In [1]: import numpy as np

In [2]: import numpy.linalg as la

In [3]: np.set_printoptions(suppress=True, linewidth=100)

In [4]: u = np.array([0, 2, 3, -3, -3, 1, -3, 0, 1, -3]) + 0.5

In [5]: arr = np.outer(u, u) / (u @ u)

In [6]: arr.round(2)
Out[6]: 
array([[ 0.01,  0.03,  0.04, -0.03, -0.03,  0.02, -0.03,  0.01,  0.02, -0.03],
       [ 0.03,  0.13,  0.18, -0.13, -0.13,  0.08, -0.13,  0.03,  0.08, -0.13],
       [ 0.04,  0.18,  0.25, -0.18, -0.18,  0.11, -0.18,  0.04,  0.11, -0.18],
       [-0.03, -0.13, -0.18,  0.13,  0.13, -0.08,  0.13, -0.03, -0.08,  0.13],
       [-0.03, -0.13, -0.18,  0.13,  0.13, -0.08,  0.13, -0.03, -0.08,  0.13],
       [ 0.02,  0.08,  0.11, -0.08, -0.08,  0.05, -0.08,  0.02,  0.05, -0.08],
       [-0.03, -0.13, -0.18,  0.13,  0.13, -0.08,  0.13, -0.03, -0.08,  0.13],
       [ 0.01,  0.03,  0.04, -0.03, -0.03,  0.02, -0.03,  0.01,  0.02, -0.03],
       [ 0.02,  0.08,  0.11, -0.08, -0.08,  0.05, -0.08,  0.02,  0.05, -0.08],
       [-0.03, -0.13, -0.18,  0.13,  0.13, -0.08,  0.13, -0.03, -0.08,  0.13]])

In [7]: x0 = np.array([1, 3, 1, 1, 3, 0, 0, 3, 3, 0])

In [8]: np.round(arr @ x0, 2)
Out[8]: array([ 0.08,  0.39,  0.54, -0.39, -0.39,  0.23, -0.39,  0.08,  0.23, -0.39])

In [9]: np.round(np.eye(10) - arr, 2)
Out[9]: 
array([[ 0.99, -0.03, -0.04,  0.03,  0.03, -0.02,  0.03, -0.01, -0.02,  0.03],
       [-0.03,  0.87, -0.18,  0.13,  0.13, -0.08,  0.13, -0.03, -0.08,  0.13],
       [-0.04, -0.18,  0.75,  0.18,  0.18, -0.11,  0.18, -0.04, -0.11,  0.18],
       [ 0.03,  0.13,  0.18,  0.87, -0.13,  0.08, -0.13,  0.03,  0.08, -0.13],
       [ 0.03,  0.13,  0.18, -0.13,  0.87,  0.08, -0.13,  0.03,  0.08, -0.13],
       [-0.02, -0.08, -0.11,  0.08,  0.08,  0.95,  0.08, -0.02, -0.05,  0.08],
       [ 0.03,  0.13,  0.18, -0.13, -0.13,  0.08,  0.87,  0.03,  0.08, -0.13],
       [-0.01, -0.03, -0.04,  0.03,  0.03, -0.02,  0.03,  0.99, -0.02,  0.03],
       [-0.02, -0.08, -0.11,  0.08,  0.08, -0.05,  0.08, -0.02,  0.95,  0.08],
       [ 0.03,  0.13,  0.18, -0.13, -0.13,  0.08, -0.13,  0.03,  0.08,  0.87]])

In [10]: np.round((x0 - arr @ x0) @ (arr @ x0), 2)
Out[10]: np.float64(0.0)

In [11]: data = np.loadtxt("data.csv", delimiter=",")

In [12]: data
Out[12]: 
array([[0., 0., 0., 0., 0., 1., 0., 1., 0., 0., 1., 1., 1., 1.],
       [0., 0., 0., 1., 0., 0., 1., 0., 1., 1., 0., 0., 0., 0.],
       [0., 0., 0., 0., 1., 1., 0., 1., 0., 0., 1., 1., 1., 0.],
       [0., 1., 0., 0., 0., 0., 0., 0., 0., 1., 0., 0., 0., 0.],
       [0., 0., 1., 0., 0., 1., 0., 0., 0., 0., 1., 1., 0., 1.],
       [1., 0., 1., 0., 1., 0., 0., 1., 0., 0., 1., 1., 1., 1.],
       [0., 1., 0., 0., 0., 0., 0., 0., 1., 1., 0., 0., 0., 0.],
       [1., 0., 1., 0., 0., 1., 0., 0., 0., 0., 1., 0., 1., 1.],
       [0., 1., 0., 0., 0., 0., 1., 0., 0., 1., 0., 0., 0., 0.],
       [0., 1., 0., 1., 0., 0., 1., 0., 1., 0., 0., 0., 0., 0.],
       [1., 0., 1., 0., 1., 1., 0., 1., 0., 0., 0., 1., 1., 1.],
       [1., 0., 1., 0., 1., 1., 0., 0., 0., 0., 1., 0., 1., 1.],
       [1., 0., 1., 0., 0., 1., 0., 1., 0., 0., 1., 1., 0., 0.],
       [1., 0., 0., 0., 1., 1., 0., 1., 0., 0., 1., 1., 0., 0.]])

In [13]: # symmetric

In [14]: t = np.radians(30)

In [15]: r_ = np.eye(14)

In [16]: r_[5, 5] = r_[0, 0] = np.cos(t)

In [17]: r_[5, 0], r_[0, 5] = -np.sin(t), np.sin(t)

In [18]: out = data @ r_.T

In [19]: np.allclose(la.norm(data, axis=1), la.norm(out, axis=1))
Out[19]: True

In [20]: np.round(la.svd(data, compute_uv=False), 2), np.round(la.svd(out, compute_uv=False), 2)
Out[20]: 
(array([6.56, 3.32, 2.28, 1.78, 1.68, 1.62, 1.31, 1.  , 1.  , 1.  , 0.94, 0.62, 0.36, 0.12]),
 array([6.56, 3.32, 2.28, 1.78, 1.68, 1.62, 1.31, 1.  , 1.  , 1.  , 0.94, 0.62, 0.36, 0.12]))

In [21]: np.allclose(data, data.T)
Out[21]: True

In [22]: np.round(np.sort(np.abs(la.eigvals(data))), 2)
Out[22]: array([0.12, 0.36, 0.62, 0.94, 1.  , 1.  , 1.  , 1.31, 1.62, 1.68, 1.78, 2.28, 3.32, 6.56])

In [23]: np.allclose(data @ data.T, data.T @ data)
Out[23]: True

In [24]: np.trace(data)
Out[24]: np.float64(0.0)

In [25]: round(float(np.abs(la.eigvals(data)).max()), 2)
Out[25]: 6.56

In [26]: x0 = np.array([2, -7, -7, 6, 3, -9, 7, -5, -2, -2, -3, 2, 8, 9])

In [27]: rhs = data @ x0

In [28]: beta, lr = np.zeros(14), 1 / la.norm(data, 2) ** 2

In [29]: for i in range(300):
    ...:     beta -= lr * data.T @ (data @ beta - rhs)
    ...:     if i % 50 == 0: print(i, round(la.norm(data @ beta - rhs), 2))
    ...: 
0 28.65
50 4.11
100 2.22
150 1.51
200 1.16
250 0.98

In [30]: np.round(la.cond(data), 2)
Out[30]: np.float64(53.8)

In [31]: evals, V = la.eigh(data)

In [32]: x0 = np.array([2, 0, 0, 2, 2, 0, -1, 2, 2, -1, -1, 0, 1, 1])

In [33]: (np.sign(V[:, -1].round(6)) == np.sign(V[0, -1].round(6))).astype(int)
Out[33]: array([1, 0, 1, 0, 1, 1, 0, 1, 0, 0, 1, 1, 1, 1])

In [34]: x0 @ data @ x0 / (x0 @ x0), np.round(evals[0], 2), round(float(evals[-1]), 2)
Out[34]: (np.float64(0.08), np.float64(-2.28), 6.56)

In [35]: np.round(la.eigvalsh(data[1:, 1:]), 2)
Out[35]: array([-2.25, -1.75, -1.68, -1.32, -1.  , -1.  , -1.  , -0.55,  0.22,  0.36,  0.8 ,  3.32,  5.84])

In [36]: x0 @ data @ x0
Out[36]: np.float64(2.0)

In [37]: np.abs(data).sum(axis=1).max(), round(float(np.abs(evals).max()), 2)
Out[37]: (np.float64(8.0), 6.56)

In [38]: np.flatnonzero(la.matrix_power((data != 0) + (data.T != 0) + np.eye(14), 14)[5])
Out[38]: array([ 0,  2,  4,  5,  7, 10, 11, 12, 13])

In [39]: round(float(la.det(data)), 2)
Out[39]: -8.0

In [40]: rng = np.random.default_rng(30127)

In [41]: E = rng.normal(size=(18, 11)) + 3 * np.array([2, 2, 1, 2, 2, -1, -1, 0, 2, 0, 0])

In [42]: E.round(2)
Out[42]: 
array([[ 6.11,  5.79,  5.02,  5.84,  6.04, -4.04, -2.7 , -0.03,  6.12,  0.17,  0.05],
       [ 4.45,  6.09,  1.32,  5.95,  7.18, -3.59, -4.28,  1.15,  5.86,  0.44,  0.98],
       [ 6.5 ,  5.26,  2.26,  5.51,  5.54, -1.96, -3.82,  1.44,  7.36,  0.74,  0.06],
       [ 7.14,  6.13,  1.77,  5.74,  7.91, -1.72, -3.2 ,  1.54,  5.82, -0.62,  1.08],
       [ 7.79,  5.36,  2.97,  6.45,  3.76, -1.94, -2.65,  0.33,  4.38, -1.03,  0.66],
       [ 5.84,  6.53,  4.03,  6.52,  4.5 , -3.97, -4.11, -0.03,  6.01,  0.07,  1.73],
       [ 6.88,  5.43,  3.98,  5.4 ,  6.69, -3.83, -2.8 , -0.14,  5.19, -0.47, -0.4 ],
       [ 5.65,  6.1 ,  2.57,  6.25,  6.06, -1.09, -2.06,  0.41,  5.2 , -2.55,  1.06],
       [ 7.4 ,  4.59,  4.08,  3.47,  4.51, -3.26, -1.85,  0.95,  8.02, -0.63,  0.1 ],
       [ 5.37,  5.16,  3.39,  5.52,  6.56, -0.94, -3.37,  1.28,  6.51,  0.39,  0.06],
       [ 5.26,  4.  ,  2.9 ,  5.53,  5.71, -1.62, -0.85,  0.44,  6.37, -1.15, -0.08],
       [ 5.1 ,  5.93,  2.47,  4.97,  6.94, -3.86, -3.85, -0.2 ,  4.55, -0.79,  0.55],
       [ 7.16,  6.97,  1.51,  6.87,  6.18, -3.49, -4.84,  0.12,  4.75,  0.68, -0.61],
       [ 3.66,  6.66,  3.24,  6.8 ,  4.8 , -2.05, -2.87,  1.41,  7.62,  1.04, -0.1 ],
       [ 6.14,  6.77,  1.55,  4.09,  7.58, -3.5 , -3.84,  0.8 ,  5.55,  1.07,  1.69],
       [ 5.43,  6.96,  2.56,  5.32,  5.8 , -3.13, -1.59,  1.12,  6.86,  0.35, -1.29],
       [ 4.5 ,  5.53,  3.65,  6.8 ,  6.59, -1.67, -3.09,  1.02,  7.33, -0.5 ,  0.74],
       [ 5.68,  3.15,  2.49,  3.91,  5.85, -2.79, -5.16,  0.2 ,  7.28, -0.08, -0.16]])

In [43]: x0 = np.array([-1, -5, 4, 3, 0, 2, 4, -5, 4, -2, 3])

In [44]: rhs = E @ x0

In [45]: np.round(la.lstsq(E, rhs)[0], 2) + 0
Out[45]: array([-1., -5.,  4.,  3.,  0.,  2.,  4., -5.,  4., -2.,  3.])

In [46]: rhs = rhs + 0.3 * rng.normal(size=18)

In [47]: rhs.round(2)
Out[47]: 
array([  8.05, -15.98,  -5.23, -10.27,   2.44,   1.73,   0.64,   9.59,  11.28,   2.69,  21.62,
       -10.45, -26.  ,   2.05, -22.44,  -9.14,  14.03,   1.62])

In [48]: beta, *_ = la.lstsq(E, rhs)

In [49]: [round(float(la.norm(la.solve(E.T @ E + lam * np.eye(11), E.T @ rhs))), 2) for lam in (0, 1, 10, 100)]
Out[49]: [11.12, 9.38, 6.76, 2.24]

In [50]: beta.round(2)
Out[50]: array([-0.94, -4.89,  3.87,  3.01, -0.05,  2.  ,  4.04, -5.16,  4.  , -1.91,  2.87])

In [51]: beta.round()
Out[51]: array([-1., -5.,  4.,  3., -0.,  2.,  4., -5.,  4., -2.,  3.])
